% python3 -q
>>> import numpy as np
>>> import numpy.linalg as la
>>> np.set_printoptions(suppress=True, linewidth=200)
>>> K = np.load("sample18.npy")
>>> K.round(3)
array([[-4.305,  1.707, -1.184,  1.009, -1.064],
       [-0.517, -2.802,  1.393,  3.854, -0.301],
       [-0.689, -3.236, -3.544, -1.128,  0.468],
       [-2.067, -1.923,  2.96 , -2.797, -0.668],
       [-1.205,  0.25 ,  0.582,  0.186,  4.807]])
>>> A2 = K / la.norm(K, axis=1, keepdims=True)
>>> G = A2 @ A2.T
>>> np.argwhere(np.triu(np.abs(G) > 0.95, 1))
array([], shape=(0, 2), dtype=int64)
>>> (np.abs(G) > 0.9).astype(int)
array([[1, 0, 0, 0, 0],
       [0, 1, 0, 0, 0],
       [0, 0, 1, 0, 0],
       [0, 0, 0, 1, 0],
       [0, 0, 0, 0, 1]])
>>> np.round(la.norm(A2, axis=1), 3)
array([1., 1., 1., 1., 1.])
>>> rng = np.random.default_rng(97641)
>>> lab = rng.permutation(5)
>>> A2 = K[:, lab] * rng.choice([-1, 1], 5)
>>> A2.round(3)
array([[-1.009,  1.707, -1.064,  4.305, -1.184],
       [-3.854, -2.802, -0.301,  0.517,  1.393],
       [ 1.128, -3.236,  0.468,  0.689, -3.544],
       [ 2.797, -1.923, -0.668,  2.067,  2.96 ],
       [-0.186,  0.25 ,  4.807,  1.205,  0.582]])
>>> U, _, Vt = la.svd(K.T @ A2)
>>> lab
array([3, 1, 4, 0, 2])
>>> np.round(la.lstsq(K, A2)[0], 3) + 0
array([[ 0.,  0.,  0., -1.,  0.],
       [ 0.,  1.,  0.,  0.,  0.],
       [ 0.,  0.,  0.,  0.,  1.],
       [-1.,  0.,  0.,  0.,  0.],
       [ 0.,  0.,  1.,  0.,  0.]])
>>> u = np.array([-3, -4, -4, -2, -2])
>>> A2 = K + np.outer(u, np.eye(5)[0])
>>> A2.round(3)
array([[-7.305,  1.707, -1.184,  1.009, -1.064],
       [-4.517, -2.802,  1.393,  3.854, -0.301],
       [-4.689, -3.236, -3.544, -1.128,  0.468],
       [-4.067, -1.923,  2.96 , -2.797, -0.668],
       [-3.205,  0.25 ,  0.582,  0.186,  4.807]])
